% python3 -q
>>> import numpy as np
>>> import numpy.linalg as la
>>> np.set_printoptions(precision=3, suppress=True, linewidth=140)
>>> arr = np.array([[8, 5, 2, -6, -4, 9, 1, -6, 0],
...     [4, 4, -5, 2, -8, 2, -2, -7, -7],
...     [-1, -2, -8, 5, -3, -3, 4, 4, 5],
...     [4, 4, -8, 0, -3, 4, 3, 1, 6],
...     [-6, -8, 2, -1, -6, -8, 1, -3, -9],
...     [3, -2, 2, -9, 5, -2, 4, 2, -2],
...     [-9, 7, 9, 6, 7, -2, -8, 5, 6],
...     [9, 6, 4, -3, 7, -2, 2, 1, 9]])
>>> arr
array([[ 8,  5,  2, -6, -4,  9,  1, -6,  0],
       [ 4,  4, -5,  2, -8,  2, -2, -7, -7],
       [-1, -2, -8,  5, -3, -3,  4,  4,  5],
       [ 4,  4, -8,  0, -3,  4,  3,  1,  6],
       [-6, -8,  2, -1, -6, -8,  1, -3, -9],
       [ 3, -2,  2, -9,  5, -2,  4,  2, -2],
       [-9,  7,  9,  6,  7, -2, -8,  5,  6],
       [ 9,  6,  4, -3,  7, -2,  2,  1,  9]])
>>> x0 = np.array([-5, -1, 1, 4, 5, -4, -2, 5, -2])
>>> (arr @ x0).argmax()
np.int64(6)
>>> np.sign((arr @ x0).round(6))
array([-1, -1,  1, -1,  1, -1,  1, -1])
>>> M2 = np.array([[2, -5, -5],
...     [5, -3, -3],
...     [-4, 4, 5],
...     [-2, -4, 4],
...     [-2, -3, 0],
...     [-3, -2, -1],
...     [-5, 3, 3],
...     [-2, -3, 1],
...     [2, -3, 4]])
>>> la.matrix_rank(arr @ M2)
np.int64(3)
>>> np.einsum("ik,kj->ji", arr, M2)
array([[ 33,  64,   7,  49, -39, -26,   3,  36],
       [ -8,  -4, -41, -75, 139,  36, -38, -76],
       [-81, -92,  30, -42,  32, -27, 100, -10]])
>>> np.vstack([arr, M2.T]).shape
(11, 9)
>>> t3 = np.stack([arr, 5 * arr, arr[::-1]])
>>> la.matrix_rank(t3.reshape(3, -1))
np.int64(2)
>>> np.einsum("bij,cij->bc", t3, t3)
array([[ 1983,  9915,  -558],
       [ 9915, 49575, -2790],
       [ -558, -2790,  1983]])
>>> (t3 @ arr.T).shape
(3, 8, 8)
>>> la.matrix_rank(t3)
array([8, 8, 8])
>>> t3.sum(axis=0)
array([[ 57,  36,  16, -39, -17,  52,   8, -35,   9],
       [ 15,  31, -21,  18, -41,  10, -20, -37, -36],
       [ -3, -14, -46,  21, -13, -20,  28,  26,  28],
       [ 18,  16, -46,  -1, -24,  16,  19,   3,  27],
       [-32, -44,   4,  -6, -39, -44,   9, -17, -48],
       [ 17, -14,   4, -49,  27, -15,  28,  16,  -7],
       [-50,  46,  49,  38,  34, -10, -50,  23,  29],
       [ 62,  41,  26, -24,  38,  -3,  13,   0,  54]])
>>> t = np.radians(15)
>>> Rm = np.eye(9)
>>> Rm[7, 7] = Rm[8, 8] = np.cos(t)
>>> Rm[7, 8], Rm[8, 7] = -np.sin(t), np.sin(t)
>>> Rm
array([[ 1.   ,  0.   ,  0.   ,  0.   ,  0.   ,  0.   ,  0.   ,  0.   ,  0.   ],
       [ 0.   ,  1.   ,  0.   ,  0.   ,  0.   ,  0.   ,  0.   ,  0.   ,  0.   ],
       [ 0.   ,  0.   ,  1.   ,  0.   ,  0.   ,  0.   ,  0.   ,  0.   ,  0.   ],
       [ 0.   ,  0.   ,  0.   ,  1.   ,  0.   ,  0.   ,  0.   ,  0.   ,  0.   ],
       [ 0.   ,  0.   ,  0.   ,  0.   ,  1.   ,  0.   ,  0.   ,  0.   ,  0.   ],
       [ 0.   ,  0.   ,  0.   ,  0.   ,  0.   ,  1.   ,  0.   ,  0.   ,  0.   ],
       [ 0.   ,  0.   ,  0.   ,  0.   ,  0.   ,  0.   ,  1.   ,  0.   ,  0.   ],
       [ 0.   ,  0.   ,  0.   ,  0.   ,  0.   ,  0.   ,  0.   ,  0.966, -0.259],
       [ 0.   ,  0.   ,  0.   ,  0.   ,  0.   ,  0.   ,  0.   ,  0.259,  0.966]])
>>> M2 = arr @ Rm.T
>>> np.abs(M2 - arr).max(axis=0)
array([0.   , 0.   , 0.   , 0.   , 0.   , 0.   , 0.   , 2.432, 1.573])
